$ python -q
>>> import numpy as np
>>> np.set_printoptions(precision=3, suppress=True, linewidth=100)
>>> rnd = lambda a: np.round(a, 3) + 0
>>> E = np.vander(np.arange(8) - 1, 4, increasing=True)
>>> E
array([[  1,  -1,   1,  -1],
       [  1,   0,   0,   0],
       [  1,   1,   1,   1],
       [  1,   2,   4,   8],
       [  1,   3,   9,  27],
       [  1,   4,  16,  64],
       [  1,   5,  25, 125],
       [  1,   6,  36, 216]])
>>> # column 3 dominates
>>> np.abs(E).max()
np.int64(216)
>>> E.shape
(8, 4)
>>> np.linalg.rank(E)
Traceback (most recent call last):
  File "<python-input-8>", line 1, in <module>
    np.linalg.rank(E)
    ^^^^^^^^^^^^^^
AttributeError: module 'numpy.linalg' has no attribute 'rank'
>>> E.mean(axis=0)
array([ 1. ,  2.5, 11.5, 55. ])
>>> np.diff(E, axis=0)
array([[ 0,  1, -1,  1],
       [ 0,  1,  1,  1],
       [ 0,  1,  3,  7],
       [ 0,  1,  5, 19],
       [ 0,  1,  7, 37],
       [ 0,  1,  9, 61],
       [ 0,  1, 11, 91]])
>>> rnd(np.linalg.norm(E))
np.float64(263.72)
>>> hat = E @ np.linalg.solve(E.T @ E, E.T)
>>> rnd(np.diag(hat))
array([0.894, 0.374, 0.418, 0.314, 0.314, 0.418, 0.374, 0.894])
>>> rnd(np.linalg.norm(E, axis=0))
array([  2.828,   9.592,  47.707, 259.176])
>>> rnd(np.linalg.norm(E[0] - E[1]))
np.float64(1.732)
>>> rnd(np.linalg.norm(E, 1)), rnd(np.linalg.norm(E, np.inf))
(np.float64(442.0), np.float64(259.0))
>>> rng = np.random.default_rng(17)
>>> lab = rng.permutation(4)
>>> A2 = E[:, lab] * rng.choice([-1, 1], 4)
>>> A2
array([[ -1,  -1,  -1,  -1],
       [ -1,   0,   0,   0],
       [ -1,  -1,   1,   1],
       [ -1,  -4,   2,   8],
       [ -1,  -9,   3,  27],
       [ -1, -16,   4,  64],
       [ -1, -25,   5, 125],
       [ -1, -36,   6, 216]])
>>> U, _, VT = np.linalg.svd(E.T @ A2)
>>> lab
array([0, 2, 1, 3])
>>> rnd(np.linalg.lstsq(E, A2)[0])
array([[-1.,  0.,  0.,  0.],
       [ 0.,  0.,  1.,  0.],
       [ 0., -1.,  0.,  0.],
       [ 0.,  0.,  0.,  1.]])
>>> def softmax(z):
...     e = np.exp(z - z.max(axis=-1, keepdims=True))
...     return e / e.sum(axis=-1, keepdims=True)
... 
>>> rnd(softmax(10 * E[5]))
array([0., 0., 0., 1.])
>>> rnd(softmax(E[5]))
array([0., 0., 0., 1.])
>>> scores = E @ E.T / np.sqrt(4)
>>> rnd(softmax(scores))
array([[0.73 , 0.163, 0.099, 0.008, 0.   , 0.   , 0.   , 0.   ],
       [0.125, 0.125, 0.125, 0.125, 0.125, 0.125, 0.125, 0.125],
       [0.   , 0.   , 0.   , 0.   , 0.   , 0.   , 0.   , 1.   ],
       [0.   , 0.   , 0.   , 0.   , 0.   , 0.   , 0.   , 1.   ],
       [0.   , 0.   , 0.   , 0.   , 0.   , 0.   , 0.   , 1.   ],
       [0.   , 0.   , 0.   , 0.   , 0.   , 0.   , 0.   , 1.   ],
       [0.   , 0.   , 0.   , 0.   , 0.   , 0.   , 0.   , 1.   ],
       [0.   , 0.   , 0.   , 0.   , 0.   , 0.   , 0.   , 1.   ]])
>>> softmax(scores)[5] @ E
array([  1.,   6.,  36., 216.])
